In [1]: import numpy as np

In [2]: np.set_printoptions(suppress=True, linewidth=140)

In [3]: tidy = lambda a: np.round(a, 2) + 0

In [4]: K = np.array([[1.0, -3.0, 3.0, 0.0, 0.0, 0.0],
   ...:     [1.0, 3.0, -3.0, 0.0, 0.0, 0.0],
   ...:     [-1.0, 3.0, -3.0, 0.0, 0.0, 0.0],
   ...:     [0.0, 0.0, 0.0, -1.0, 3.0, 1.0],
   ...:     [0.0, 0.0, 0.0, 1.0, 2.0, 2.0],
   ...:     [0.0, 0.0, 0.0, -1.0, 2.0, -2.0]])

In [5]: def softmax(z):
   ...:     e = np.exp(z - z.max(axis=-1, keepdims=True))
   ...:     return e / e.sum(axis=-1, keepdims=True)
   ...: 

In [6]: tidy(softmax(K[3] + -2))
Out[6]: array([0.04, 0.04, 0.04, 0.01, 0.77, 0.1 ])

In [7]: tidy(softmax(10 * K[3]))
Out[7]: array([0., 0., 0., 0., 1., 0.])

In [8]: tidy(softmax(K).sum(axis=1))
Out[8]: array([1., 1., 1., 1., 1., 1.])

In [9]: scores = K @ K.T / np.sqrt(6)

In [10]: softmax(scores).round(6).argmax(axis=1)
Out[10]: array([0, 1, 2, 3, 4, 5])

In [11]: tidy(softmax(scores + np.triu(np.full(scores.shape, -np.inf), 1)))
Out[11]: 
array([[1.  , 0.  , 0.  , 0.  , 0.  , 0.  ],
       [0.  , 1.  , 0.  , 0.  , 0.  , 0.  ],
       [0.  , 0.31, 0.69, 0.  , 0.  , 0.  ],
       [0.01, 0.01, 0.01, 0.97, 0.  , 0.  ],
       [0.02, 0.02, 0.02, 0.29, 0.66, 0.  ],
       [0.02, 0.02, 0.02, 0.15, 0.01, 0.78]])

In [12]: tidy(softmax(scores)[3] @ K)
Out[12]: array([ 0.01,  0.03, -0.03, -0.68,  2.71,  0.93])

In [13]: np.linalg.inv(K)
LinAlgError: Singular matrix


In [14]: np.unique(K.round(6), axis=0).shape
Out[14]: (6, 6)

In [15]: tidy(np.trace(np.linalg.pinv(K) @ K))
Out[15]: np.float64(5.0)

In [16]: tidy(K @ np.linalg.pinv(K) @ K)
Out[16]: 
array([[ 1., -3.,  3.,  0.,  0.,  0.],
       [ 1.,  3., -3.,  0.,  0.,  0.],
       [-1.,  3., -3.,  0.,  0.,  0.],
       [ 0.,  0.,  0., -1.,  3.,  1.],
       [ 0.,  0.,  0.,  1.,  2.,  2.],
       [ 0.,  0.,  0., -1.,  2., -2.]])
